$ python3 -q
>>> import numpy as np
>>> np.set_printoptions(precision=2, suppress=True, linewidth=100)
>>> M = np.array([[1, -1, 1, -1],
...     [1, 0, 0, 0],
...     [1, 1, 1, 1],
...     [1, 2, 4, 8],
...     [1, 3, 9, 27],
...     [1, 4, 16, 64],
...     [1, 5, 25, 125],
...     [1, 6, 36, 216],
...     [1, 7, 49, 343]])
>>> out = np.c_[M[:, :2] @ np.array([[1, 1], [0, 3]]), np.array([2, 1, 1, 0, 0, 3, 2, 1, 1])]
>>> out
array([[ 1, -2,  2],
       [ 1,  1,  1],
       [ 1,  4,  1],
       [ 1,  7,  0],
       [ 1, 10,  0],
       [ 1, 13,  3],
       [ 1, 16,  2],
       [ 1, 19,  1],
       [ 1, 22,  1]])
>>> np.linalg.matrix_rank(np.c_[M, out])
np.int64(5)
>>> vec = np.array([1, 0, 2, 4])
>>> M @ np.eye(4)[2]
array([ 1.,  0.,  1.,  4.,  9., 16., 25., 36., 49.])
>>> (M * vec).sum(axis=1)
array([  -1,    1,    7,   41,  127,  289,  551,  937, 1471])
>>> M @ np.ones(4)
array([  0.,   1.,   4.,  15.,  40.,  85., 156., 259., 400.])
>>> M @ (2 * vec)
array([  -2,    2,   14,   82,  254,  578, 1102, 1874, 2942])
>>> vec @ M
Traceback (most recent call last):
  File "<python-input-11>", line 1, in <module>
    vec @ M
    ~~~~^~~
ValueError: matmul: Input operand 1 has a mismatch in its core dimension 0, with gufunc signature (n?,k),(k,m?)->(n?,m?) (size 9 is different from 4)
>>> np.sign((M @ vec).round(6))
array([-1,  1,  1,  1,  1,  1,  1,  1,  1])
>>> vec = np.array([-2, -5, -3, -4])
>>> a = np.maximum(M @ vec, 0)
>>> M.T @ a
array([ 4, -4,  4, -4])
>>> arr = np.loadtxt("run2.csv", delimiter=",")
>>> arr
array([[0.2 , 0.2 , 0.2 , 0.2 , 0.2 , 0.  ],
       [0.  , 1.  , 0.  , 0.  , 0.  , 0.  ],
       [0.25, 0.25, 0.25, 0.  , 0.25, 0.  ],
       [0.  , 0.2 , 0.2 , 0.2 , 0.2 , 0.2 ],
       [0.  , 0.  , 0.  , 0.  , 1.  , 0.  ],
       [0.33, 0.  , 0.  , 0.33, 0.  , 0.33]])
>>> blk = np.stack([arr, -3 * arr, arr[::-1]])
>>> blk.sum(axis=0)
array([[-0.07, -0.4 , -0.4 , -0.07, -0.4 ,  0.33],
       [ 0.  , -2.  ,  0.  ,  0.  ,  1.  ,  0.  ],
       [-0.5 , -0.3 , -0.3 ,  0.2 , -0.3 ,  0.2 ],
       [ 0.25, -0.15, -0.15, -0.4 , -0.15, -0.4 ],
       [ 0.  ,  1.  ,  0.  ,  0.  , -2.  ,  0.  ],
       [-0.47,  0.2 ,  0.2 , -0.47,  0.2 , -0.67]])
>>> np.linalg.det(blk)
array([ 0.01,  4.86, -0.01])
>>> np.linalg.norm(blk, axis=(1, 2))
array([1.73, 5.18, 1.73])
>>> np.linalg.matrix_rank(blk)
array([6, 6, 6])
>>> blk.shape
(3, 6, 6)
